>>> import numpy as np
>>> from numpy import linalg as LA
>>> np.set_printoptions(precision=2, suppress=True, linewidth=100)
>>> rd = lambda a: np.round(a, 2) + 0
>>> W0 = np.load("block15.npy")
>>> print(rd(W0))
[[ 0.05  0.08 -0.02 -0.02 -0.05  0.11  0.08  0.02 -0.08 -0.02 -0.02  0.11]
 [ 0.08  0.13 -0.03 -0.03 -0.08  0.18  0.13  0.03 -0.13 -0.03 -0.03  0.18]
 [-0.02 -0.03  0.01  0.01  0.02 -0.04 -0.03 -0.01  0.03  0.01  0.01 -0.04]
 [-0.02 -0.03  0.01  0.01  0.02 -0.04 -0.03 -0.01  0.03  0.01  0.01 -0.04]
 [-0.05 -0.08  0.02  0.02  0.05 -0.11 -0.08 -0.02  0.08  0.02  0.02 -0.11]
 [ 0.11  0.18 -0.04 -0.04 -0.11  0.25  0.18  0.04 -0.18 -0.04 -0.04  0.25]
 [ 0.08  0.13 -0.03 -0.03 -0.08  0.18  0.13  0.03 -0.13 -0.03 -0.03  0.18]
 [ 0.02  0.03 -0.01 -0.01 -0.02  0.04  0.03  0.01 -0.03 -0.01 -0.01  0.04]
 [-0.08 -0.13  0.03  0.03  0.08 -0.18 -0.13 -0.03  0.13  0.03  0.03 -0.18]
 [-0.02 -0.03  0.01  0.01  0.02 -0.04 -0.03 -0.01  0.03  0.01  0.01 -0.04]
 [-0.02 -0.03  0.01  0.01  0.02 -0.04 -0.03 -0.01  0.03  0.01  0.01 -0.04]
 [ 0.11  0.18 -0.04 -0.04 -0.11  0.25  0.18  0.04 -0.18 -0.04 -0.04  0.25]]
>>> # equal to its transpose
>>> x0 = np.array([3, 3, 1, 3, 1, 3, 2, 1, 2, 3, 1, 1])
>>> print(rd(np.trace(W0)))
1.0
>>> print(rd(LA.eigvalsh(2 * W0 - np.eye(12))))
[-1. -1. -1. -1. -1. -1. -1. -1. -1. -1. -1.  1.]
>>> print(rd(W0 @ W0 @ x0))
[ 0.64  1.07 -0.21 -0.21 -0.64  1.5   1.07  0.21 -1.07 -0.21 -0.21  1.5 ]
>>> x0 = np.array([8, 7, 8, -2, 4, 7, -1, -7, -2, -7, -9, -2])
>>> print(rd(W0 @ (2 * x0)))
[ 2.76  4.59 -0.92 -0.92 -2.76  6.43  4.59  0.92 -4.59 -0.92 -0.92  6.43]
>>> print(rd(W0 @ np.ones(12)))
[ 0.24  0.41 -0.08 -0.08 -0.24  0.57  0.41  0.08 -0.41 -0.08 -0.08  0.57]
>>> print(rd(np.einsum("ij,j->i", W0, x0)))
[ 1.38  2.3  -0.46 -0.46 -1.38  3.21  2.3   0.46 -2.3  -0.46 -0.46  3.21]
>>> print(rd(W0 @ np.eye(12)[6]))
[ 0.08  0.13 -0.03 -0.03 -0.08  0.18  0.13  0.03 -0.13 -0.03 -0.03  0.18]
>>> print(LA.norm(W0 @ x0) <= LA.norm(W0, 2) * LA.norm(x0) + 1e-9)
True
>>> print(rd((W0 * x0).sum(axis=1)))
[ 1.38  2.3  -0.46 -0.46 -1.38  3.21  2.3   0.46 -2.3  -0.46 -0.46  3.21]
>>> U, sv, vt = LA.svd(W0)
>>> vecs = vt[:(sv > 1e-8).sum()]
>>> rng = np.random.default_rng(227)
>>> x0 = W0[5] + -1 * W0[3] + rng.integers(2) * np.eye(12)[6]
>>> print(rd(x0))
[ 0.12  0.2  -0.04 -0.04 -0.12  0.29  0.2   0.04 -0.2  -0.04 -0.04  0.29]
>>> print(np.allclose(vecs.T @ vecs @ x0, x0))
True
>>> print(LA.matrix_rank(np.vstack([W0, x0])))
1
>>> T = np.stack([W0, -2 * W0, W0[::-1]])
>>> print(rd(T.sum(axis=0)))
[[ 0.06  0.1  -0.02 -0.02 -0.06  0.14  0.1   0.02 -0.1  -0.02 -0.02  0.14]
 [-0.09 -0.15  0.03  0.03  0.09 -0.21 -0.15 -0.03  0.15  0.03  0.03 -0.21]
 [ 0.    0.    0.    0.    0.    0.    0.    0.    0.    0.    0.    0.  ]
 [-0.06 -0.1   0.02  0.02  0.06 -0.14 -0.1  -0.02  0.1   0.02  0.02 -0.14]
 [ 0.06  0.1  -0.02 -0.02 -0.06  0.14  0.1   0.02 -0.1  -0.02 -0.02  0.14]
 [-0.03 -0.05  0.01  0.01  0.03 -0.07 -0.05 -0.01  0.05  0.01  0.01 -0.07]
 [ 0.03  0.05 -0.01 -0.01 -0.03  0.07  0.05  0.01 -0.05 -0.01 -0.01  0.07]
 [-0.06 -0.1   0.02  0.02  0.06 -0.14 -0.1  -0.02  0.1   0.02  0.02 -0.14]
 [ 0.06  0.1  -0.02 -0.02 -0.06  0.14  0.1   0.02 -0.1  -0.02 -0.02  0.14]
 [ 0.    0.    0.    0.    0.    0.    0.    0.    0.    0.    0.    0.  ]
 [ 0.09  0.15 -0.03 -0.03 -0.09  0.21  0.15  0.03 -0.15 -0.03 -0.03  0.21]
 [-0.06 -0.1   0.02  0.02  0.06 -0.14 -0.1  -0.02  0.1   0.02  0.02 -0.14]]
>>> print(rd(np.einsum("bij,cij->bc", T, T)))
[[ 1.   -2.    0.55]
 [-2.    4.   -1.1 ]
 [ 0.55 -1.1   1.  ]]
>>> print(LA.matrix_rank(T.reshape(3, -1)))
2
>>> print(rd(LA.det(T)))
[0. 0. 0.]
>>> feats = np.load("w.npy")
>>> print(feats)
[[5. 1. 1. 1. 1. 1. 1. 1. 1. 1. 1. 1. 1. 1.]
 [1. 5. 1. 1. 1. 1. 1. 1. 1. 1. 1. 1. 1. 1.]
 [1. 1. 5. 1. 1. 1. 1. 1. 1. 1. 1. 1. 1. 1.]
 [1. 1. 1. 5. 1. 1. 1. 1. 1. 1. 1. 1. 1. 1.]
 [1. 1. 1. 1. 5. 1. 1. 1. 1. 1. 1. 1. 1. 1.]
 [1. 1. 1. 1. 1. 5. 1. 1. 1. 1. 1. 1. 1. 1.]
 [1. 1. 1. 1. 1. 1. 5. 1. 1. 1. 1. 1. 1. 1.]
 [1. 1. 1. 1. 1. 1. 1. 5. 1. 1. 1. 1. 1. 1.]
 [1. 1. 1. 1. 1. 1. 1. 1. 5. 1. 1. 1. 1. 1.]
 [1. 1. 1. 1. 1. 1. 1. 1. 1. 5. 1. 1. 1. 1.]
 [1. 1. 1. 1. 1. 1. 1. 1. 1. 1. 5. 1. 1. 1.]
 [1. 1. 1. 1. 1. 1. 1. 1. 1. 1. 1. 5. 1. 1.]
 [1. 1. 1. 1. 1. 1. 1. 1. 1. 1. 1. 1. 5. 1.]
 [1. 1. 1. 1. 1. 1. 1. 1. 1. 1. 1. 1. 1. 5.]]
>>> # equal to its transpose
>>> x0 = np.ones(14)
>>> for _ in range(3):
...     x0 = feats @ x0
...     x0 /= LA.norm(x0)
...     print(round(x0 @ feats @ x0, 2))
... 
18.0
18.0
18.0
>>> print(rd(LA.eigvalsh(feats)[-1]))
18.0
>>> data = rng.normal(size=(24, 8))
>>> data = 10 * data / LA.norm(data, axis=1, keepdims=True)
>>> print(rd(data))
[[ 2.55 -1.84  4.99 -5.68  3.02  2.12  4.39  0.  ]
 [-1.57  0.19 -1.76  3.29  4.42 -3.24 -4.27  5.93]
 [ 3.73  2.84  2.07 -4.22 -5.08  5.18 -1.71  0.51]
 [ 1.64 -1.87  1.58  0.98 -6.21 -6.51 -1.92  2.38]
 [ 1.84  5.22 -7.02  4.07 -0.38  0.79  1.63  0.2 ]
 [-2.02  5.37 -3.25 -0.64 -0.5  -1.62 -7.29  0.33]
 [ 3.24 -6.14  3.47 -0.39 -1.56 -2.75  4.44  3.14]
 [ 1.53 -3.79 -2.64 -5.52  3.87 -3.45  0.87 -4.27]
 [ 2.79 -2.25  5.05 -4.95 -0.46 -0.94  0.34 -5.99]
 [ 1.89 -1.32 -3.13 -0.76  8.18  0.79 -0.14 -4.08]
 [-0.81 -2.06 -1.26  2.05  4.82 -1.53  4.15  6.82]
 [-4.66  1.92 -4.28  1.81 -3.48 -2.12 -5.84  1.53]
 [-0.63 -2.62 -4.67  0.93 -1.8  -3.7  -6.13 -3.94]
 [ 1.33  4.6   3.49  2.17 -2.49  4.49 -0.03 -5.82]
 [-2.5   1.57  3.77 -1.36 -5.12 -0.54  6.98 -0.13]
 [-3.92  2.09 -2.05 -3.87  0.06 -3.35 -4.04 -5.8 ]
 [ 1.72 -1.6  -4.33 -2.48 -1.06 -0.09  3.08  7.68]
 [-3.87 -4.49  4.78  2.04  4.81 -3.43 -1.45 -0.9 ]
 [ 3.1  -0.2   2.36  0.04  6.3  -4.47  0.06  5.01]
 [-2.4   1.46  0.   -4.59  7.15 -1.96 -4.01  0.19]
 [-1.18 -2.17 -6.73  0.15 -1.45 -1.75  6.2   2.21]
 [-4.57 -1.22 -4.12  1.76 -0.65  5.63 -2.92  4.1 ]
 [-0.5   2.05  6.34 -0.26  5.11 -5.21  1.41 -0.19]
 [-2.83 -0.19 -0.36 -0.99  6.53 -3.53  3.61 -4.77]]
>>> x0 = np.array([-2, 2, 2, -2, -3, 1, 0, 3])
>>> print(rd(data @ np.eye(8)[2]))
[ 4.99 -1.76  2.07  1.58 -7.02 -3.25  3.47 -2.64  5.05 -3.13 -1.26 -4.28 -4.67  3.49  3.77 -2.05
 -4.33  4.78  2.36  0.   -6.73 -4.12  6.34 -0.36]
>>> print(np.sign((data @ x0).round(6)))
[ 1. -1.  1.  1. -1.  1.  1. -1. -1. -1. -1.  1. -1.  1.  1. -1.  1. -1. -1. -1. -1.  1. -1. -1.]
>>> print(LA.norm(data @ x0) <= LA.norm(data, 2) * LA.norm(x0) + 1e-9)
True
>>> Xc = (data - data.mean(axis=0)) / data.std(axis=0)
>>> print(np.argwhere(np.abs(Xc) > 2))
[[ 2  5]
 [ 6  1]
 [21  5]]
>>> b = LA.lstsq(np.delete(Xc, 7, axis=1), Xc[:, 7])[0]
>>> print(np.abs(b).argmax())
3
>>> x0 = np.array([1, -6, 0, 0, 2, 4, 6, -6])
>>> target = data @ x0
>>> print(rd(LA.pinv(data) @ data))
[[1. 0. 0. 0. 0. 0. 0. 0.]
 [0. 1. 0. 0. 0. 0. 0. 0.]
 [0. 0. 1. 0. 0. 0. 0. 0.]
 [0. 0. 0. 1. 0. 0. 0. 0.]
 [0. 0. 0. 0. 1. 0. 0. 0.]
 [0. 0. 0. 0. 0. 1. 0. 0.]
 [0. 0. 0. 0. 0. 0. 1. 0.]
 [0. 0. 0. 0. 0. 0. 0. 1.]]
>>> print(rd(LA.solve(data.T @ data, data.T @ target)))
[ 1. -6.  0.  0.  2.  4.  6. -6.]
>>> print(rd(LA.lstsq(data, target)[0]))
[ 1. -6.  0.  0.  2.  4.  6. -6.]
>>> target = target + 0.02 * rng.normal(size=24)
>>> print(rd(target))
[ 54.4  -68.08 -16.07 -51.45 -18.52 -87.4   33.74  49.02  49.61  53.04  -0.98 -75.86 -16.44  21.41
  18.4  -19.2  -18.84  15.57 -30.67 -29.89  25.86 -18.16 -13.81  47.46]
>>> b, *_ = LA.lstsq(data, target)
>>> print([round(float(LA.norm(LA.solve(data.T @ data + lam * np.eye(8), data.T @ target))), 2) for lam in (0, 1, 10, 100)])
[11.36, 11.31, 10.88, 8.17]
>>> print(rd(data.T @ (target - data @ b)))
[0. 0. 0. 0. 0. 0. 0. 0.]
>>> print(rd(b))
[ 1. -6.  0.  0.  2.  4.  6. -6.]
>>> print(rd(LA.norm(target - data @ b)))
0.07
>>> F = np.loadtxt("data.csv", delimiter=",")
>>> print(F)
[[ 43.   3.   0.   1.   2.   3.   2.   0.   1.   0.   0.   2.   2.   2.   2.   2.]
 [  1.   3.   3.   1.   3.   2.   2.   3.   2.   3.   2.   0.   1.   0.   2.   0.]
 [  3.   1. -20.   3.   0.   3.   3.   0.   3.   2.   1.   3.   0.   0.   0.   3.]
 [  0.   2.   2.   1.   2.   3.   2.   3.   0.   0.   0.   3.   1.   3.   0.   2.]
 [  0.   3.   0.   2. -18.   1.   0.   3.   2.   0.   0.   3.   0.   3.   2.   1.]
 [  2.   1.   3.   3.   3. -10.   1.   2.   3.   1.   3.   1.   0.   0.   1.   3.]
 [  1.   2.   3.   1.   1.   3. -10.   3.   2.   2.   2.   2.   1.   2.   0.   1.]
 [  0.   1.   0.   0.   1.   3.   2.  10.   1.   2.   3.   3.   2.   2.   2.   1.]
 [  2.   1.   2.   3.   3.   1.   0.   3. -28.   0.   2.   1.   0.   1.   0.   1.]
 [  2.   0.   2.   1.   2.   2.   3.   3.   3. -40.   0.   3.   0.   0.   2.   3.]
 [  1.   0.   0.   3.   1.   3.   3.   1.   0.   3.  20.   2.   3.   2.   1.   1.]
 [  3.   1.   1.   1.   2.   1.   3.   0.   1.   1.   3.  -9.   3.   0.   0.   3.]
 [  3.   2.   3.   3.   3.   2.   3.   2.   1.   0.   1.   3. -10.   1.   3.   0.]
 [  2.   3.   2.   3.   2.   3.   3.   3.   0.   3.   2.   0.   2. -19.   0.   3.]
 [  2.   3.   2.   3.   3.   2.   1.   2.   2.   0.   0.   2.   3.   0.  -9.   0.]
 [  2.   2.   0.   3.   3.   1.   0.   2.   3.   2.   2.   3.   2.   0.   1. -48.]]
>>> x0 = np.array([-1, -2, 2, -2, 2, 2, 2, 1, -2, 0, -2, 1, 0, 3, 1, -2])
>>> target = F @ x0
>>> print(target)
[-33.   8. -50.  23. -33. -30. -12.  21.  59.  10. -25. -16.  16. -58.  -7.  88.]
>>> print(rd(LA.solve(F, F[:, 3])))
[0. 0. 0. 1. 0. 0. 0. 0. 0. 0. 0. 0. 0. 0. 0. 0.]
>>> print(rd(LA.solve(F, -1 * target)))
[ 1.  2. -2.  2. -2. -2. -2. -1.  2.  0.  2. -1.  0. -3. -1.  2.]
>>> print(rd(LA.solve(F, target)))
[-1. -2.  2. -2.  2.  2.  2.  1. -2.  0. -2.  1.  0.  3.  1. -2.]
